% ipython --no-banner

In [1]: import numpy as np

In [2]: np.set_printoptions(suppress=True, linewidth=200)

In [3]: X = np.array([[0.6, -0.4, 0.1],
   ...:     [-1.7, 1.1, -0.6],
   ...:     [-1.6, 0.3, -0.5],
   ...:     [0.7, -0.3, 0.2],
   ...:     [0.9, -0.1, 0.2]])

In [4]: print(X)
[[ 0.6 -0.4  0.1]
 [-1.7  1.1 -0.6]
 [-1.6  0.3 -0.5]
 [ 0.7 -0.3  0.2]
 [ 0.9 -0.1  0.2]]

In [5]: A2 = X / np.sqrt((X ** 2).mean(axis=1, keepdims=True))

In [6]: print(A2[0].round(1))
[ 1.4 -1.   0.2]

In [7]: print(np.round(np.linalg.norm(A2, axis=1), 1))
[1.7 1.7 1.7 1.7 1.7]

In [8]: print(np.linalg.matrix_rank(A2) == np.linalg.matrix_rank(X))
True

In [9]: print(np.round(X - X.mean(axis=1, keepdims=True), 1) + 0)
[[ 0.5 -0.5  0. ]
 [-1.3  1.5 -0.2]
 [-1.   0.9  0.1]
 [ 0.5 -0.5  0. ]
 [ 0.6 -0.4 -0.1]]

In [10]: A2 = np.array([[1, 3], [0, 3]])

In [11]: Z = np.kron(A2, X)

In [12]: print(Z.round(1))
[[ 0.6 -0.4  0.1  1.8 -1.2  0.3]
 [-1.7  1.1 -0.6 -5.1  3.3 -1.8]
 [-1.6  0.3 -0.5 -4.8  0.9 -1.5]
 [ 0.7 -0.3  0.2  2.1 -0.9  0.6]
 [ 0.9 -0.1  0.2  2.7 -0.3  0.6]
 [ 0.  -0.   0.   1.8 -1.2  0.3]
 [-0.   0.  -0.  -5.1  3.3 -1.8]
 [-0.   0.  -0.  -4.8  0.9 -1.5]
 [ 0.  -0.   0.   2.1 -0.9  0.6]
 [ 0.  -0.   0.   2.7 -0.3  0.6]]

In [13]: print(Z.shape)
(10, 6)

In [14]: print(np.linalg.matrix_rank(Z))
6
